$ ipython --no-banner

In [1]: import numpy as np

In [2]: from numpy import linalg as LA

In [3]: np.set_printoptions(precision=2, suppress=True, linewidth=120)

In [4]: rd = lambda a: np.round(a, 2) + 0

In [5]: arr = np.load("m.npy")

In [6]: arr
Out[6]: 
array([[ 1,  1,  1,  1, -1, -1, -1, -1],
       [ 1, -1,  1, -1, -1,  1, -1,  1],
       [ 1,  1,  1,  1,  1,  1,  1,  1]])

In [7]: # column 2 repeats column 0

In [8]: def softmax(z):
   ...:     e = np.exp(z - z.max(axis=-1, keepdims=True))
   ...:     return e / e.sum(axis=-1, keepdims=True)
   ...: 

In [9]: rd(softmax(arr[0] + -2))
Out[9]: array([0.22, 0.22, 0.22, 0.22, 0.03, 0.03, 0.03, 0.03])

In [10]: rd(softmax(arr).sum(axis=1))
Out[10]: array([1., 1., 1.])

In [11]: att = arr @ arr.T / np.sqrt(8)

In [12]: rd(softmax(att)[0] @ arr)
Out[12]: array([ 1.  ,  0.89,  1.  ,  0.89, -0.89, -0.79, -0.89, -0.79])

In [13]: rd(softmax(att))
Out[13]: 
array([[0.89, 0.05, 0.05],
       [0.05, 0.89, 0.05],
       [0.05, 0.05, 0.89]])

In [14]: ang = np.radians(45)

In [15]: r_ = np.eye(8)

In [16]: r_[5, 5] = r_[1, 1] = np.cos(ang)

In [17]: r_[5, 1], r_[1, 5] = -np.sin(ang), np.sin(ang)

In [18]: rd(r_)
Out[18]: 
array([[ 1.  ,  0.  ,  0.  ,  0.  ,  0.  ,  0.  ,  0.  ,  0.  ],
       [ 0.  ,  0.71,  0.  ,  0.  ,  0.  ,  0.71,  0.  ,  0.  ],
       [ 0.  ,  0.  ,  1.  ,  0.  ,  0.  ,  0.  ,  0.  ,  0.  ],
       [ 0.  ,  0.  ,  0.  ,  1.  ,  0.  ,  0.  ,  0.  ,  0.  ],
       [ 0.  ,  0.  ,  0.  ,  0.  ,  1.  ,  0.  ,  0.  ,  0.  ],
       [ 0.  , -0.71,  0.  ,  0.  ,  0.  ,  0.71,  0.  ,  0.  ],
       [ 0.  ,  0.  ,  0.  ,  0.  ,  0.  ,  0.  ,  1.  ,  0.  ],
       [ 0.  ,  0.  ,  0.  ,  0.  ,  0.  ,  0.  ,  0.  ,  1.  ]])

In [19]: M2 = arr @ r_.T

In [20]: rd(LA.det(r_)), rd(np.trace(r_))
Out[20]: (np.float64(1.0), np.float64(7.41))

In [21]: np.allclose(LA.norm(arr, axis=1), LA.norm(M2, axis=1))
Out[21]: True

In [22]: rd(M2)
Out[22]: 
array([[ 1.  ,  0.  ,  1.  ,  1.  , -1.  , -1.41, -1.  , -1.  ],
       [ 1.  ,  0.  ,  1.  , -1.  , -1.  ,  1.41, -1.  ,  1.  ],
       [ 1.  ,  1.41,  1.  ,  1.  ,  1.  ,  0.  ,  1.  ,  1.  ]])

In [23]: r0, v = arr[1], arr[2]

In [24]: r0 @ v
Out[24]: np.int64(0)

In [25]: p = (r0 @ v) / (r0 @ r0) * r0

In [26]: (v - p) @ r0
Out[26]: np.float64(0.0)

In [27]: LA.matrix_rank(np.outer(r0, v))
Out[27]: np.int64(1)

In [28]: np.outer(r0, v)
Out[28]: 
array([[ 1,  1,  1,  1,  1,  1,  1,  1],
       [-1, -1, -1, -1, -1, -1, -1, -1],
       [ 1,  1,  1,  1,  1,  1,  1,  1],
       [-1, -1, -1, -1, -1, -1, -1, -1],
       [-1, -1, -1, -1, -1, -1, -1, -1],
       [ 1,  1,  1,  1,  1,  1,  1,  1],
       [-1, -1, -1, -1, -1, -1, -1, -1],
       [ 1,  1,  1,  1,  1,  1,  1,  1]])

In [29]: A = np.loadtxt("x.csv", delimiter=",")

In [30]: A
Out[30]: 
array([[ 5.,  9., -5., -6.,  3.],
       [ 9.,  5.,  9., -5., -6.],
       [-5.,  9.,  5.,  9., -5.],
       [-6., -5.,  9.,  5.,  9.],
       [ 3., -6., -5.,  9.,  5.]])

In [31]: # symmetric

In [32]: np.all(LA.eigvalsh(A) > 0)
Out[32]: np.False_

In [33]: [round(float(LA.det(A[:i, :i])), 2) + 0 for i in range(1, 6)]
Out[33]: [5.0, -56.0, -1620.0, 7200.0, 385605.0]

In [34]: rd(LA.eigvalsh(A).min())
Out[34]: np.float64(-12.75)

In [35]: np.einsum("ij,ji->", A, A)
Out[35]: np.float64(1085.0)

In [36]: rd(np.poly(A))
Out[36]: array([      1.,     -25.,    -230.,    6718.,   14533., -385605.])

In [37]: rd(LA.eigvals(A).sum().real)
Out[37]: np.float64(25.0)

In [38]: np.einsum("ii->", A)
Out[38]: np.float64(25.0)

In [39]: rd(np.abs(LA.eigvals(A)).max())
Out[39]: np.float64(21.52)

In [40]: np.allclose(A, A.T)
Out[40]: True

In [41]: rd(np.sort(np.abs(LA.eigvals(A))))
Out[41]: array([ 8.59,  9.52, 12.75, 17.16, 21.52])

In [42]: rd(LA.det(A))
Out[42]: np.float64(385605.0)

In [43]: P = np.triu(np.array([[2, 1, 0, 0, 1],
    ...:     [0, 1, 0, 1, 2],
    ...:     [1, 2, 1, 2, 0],
    ...:     [1, 2, 1, 2, 1],
    ...:     [2, 2, 1, 2, 2]]), 1) + np.eye(5)

In [44]: M2 = P @ A @ LA.inv(P)

In [45]: M2
Out[45]: 
array([[ 17.,  -9.,  -1.,   9.,  -6.],
       [  9., -21.,   8.,  23.,  23.],
       [-17.,  16.,  23., -43.,  41.],
       [ -3.,  -8.,   4.,  14.,  19.],
       [  3.,  -9.,  -5.,  28.,  -8.]])

In [46]: rd(np.poly(M2))
Out[46]: array([      1.,     -25.,    -230.,    6718.,   14533., -385605.])

In [47]: P @ A - A @ P
Out[47]: 
array([[ 12.,  -6.,   4.,   5., -18.],
       [  0., -26.,  -1.,   0.,   5.],
       [-12.,  -5.,  18.,  -9.,  -4.],
       [  3.,   0.,  -5.,  -4.,  16.],
       [  0.,  -3.,   0.,  16.,   0.]])

In [48]: q = M2.astype(float).copy()

In [49]: for j in range(5):
    ...:     q[:, j] -= q[:, :j] @ (q[:, :j].T @ q[:, j])
    ...:     q[:, j] /= LA.norm(q[:, j])
    ...: 

In [50]: rd(q.T @ q)
Out[50]: 
array([[1., 0., 0., 0., 0.],
       [0., 1., 0., 0., 0.],
       [0., 0., 1., 0., 0.],
       [0., 0., 0., 1., 0.],
       [0., 0., 0., 0., 1.]])

In [51]: M2 = np.array([[1, 5], [5, -2]])

In [52]: M = np.tile(M2, (2, 2))

In [53]: M
Out[53]: 
array([[ 1,  5,  1,  5],
       [ 5, -2,  5, -2],
       [ 1,  5,  1,  5],
       [ 5, -2,  5, -2]])

In [54]: # row 2 repeats row 0

In [55]: rd(LA.norm(M, 2) / LA.norm(M))
Out[55]: np.float64(0.77)

In [56]: np.argsort(-LA.norm(M, axis=0).round(6), kind="stable")[:3]
Out[56]: array([1, 3, 0])

In [57]: LA.cond(M) > 100
Out[57]: np.True_

In [58]: LA.matrix_rank(M, rtol=0.1)
Out[58]: np.int64(2)

In [59]: rd(np.poly(M))
Out[59]: array([   1.,    2., -108.,    0.,    0.])

In [60]: np.einsum("ii->", M)
Out[60]: np.int64(-2)

In [61]: rd(LA.det(M[::-1]))
Out[61]: np.float64(0.0)

In [62]: np.einsum("ij,ji->", M, M)
Out[62]: np.int64(220)

In [63]: rd(LA.eigvals(M).sum().real)
Out[63]: np.float64(-2.0)

In [64]: np.kron(np.eye(2, dtype=int), M)
Out[64]: 
array([[ 1,  5,  1,  5,  0,  0,  0,  0],
       [ 5, -2,  5, -2,  0,  0,  0,  0],
       [ 1,  5,  1,  5,  0,  0,  0,  0],
       [ 5, -2,  5, -2,  0,  0,  0,  0],
       [ 0,  0,  0,  0,  1,  5,  1,  5],
       [ 0,  0,  0,  0,  5, -2,  5, -2],
       [ 0,  0,  0,  0,  1,  5,  1,  5],
       [ 0,  0,  0,  0,  5, -2,  5, -2]])

In [65]: sv = 10 * 0.5 ** np.arange(3)

In [66]: rng = np.random.default_rng(23)

In [67]: K = rng.normal(size=(11, 3)) * rng.permutation(sv)

In [68]: rd(K)
Out[68]: 
array([[  5.53,   1.09,  -0.14],
       [-23.19,   2.16,  -5.32],
       [  9.1 ,   3.03,   2.08],
       [  8.28,   1.49,  -1.34],
       [ -3.07,   7.54,  -1.46],
       [ -2.28,  -3.62,  -1.29],
       [ -3.07,   1.28,  -0.73],
       [ -3.55,  -3.08,   0.22],
       [-13.44,   0.26,   3.28],
       [ -7.67,  -0.23,   7.04],
       [ -9.93,  -8.11,  -1.07]])

In [69]: lab = K[:, 1] > np.median(K[:, 1])

In [70]: r0 = K[lab].mean(axis=0) - K[~lab].mean(axis=0)

In [71]: np.argsort(-np.abs(r0).round(6), kind="stable")
Out[71]: array([1, 0, 2])

In [72]: ((K - K.mean(axis=0)) @ r0 > 0).astype(int)
Out[72]: array([1, 0, 1, 1, 1, 0, 1, 0, 0, 0, 0])

In [73]: rd(r0)
Out[73]: array([ 2.83,  5.38, -2.69])
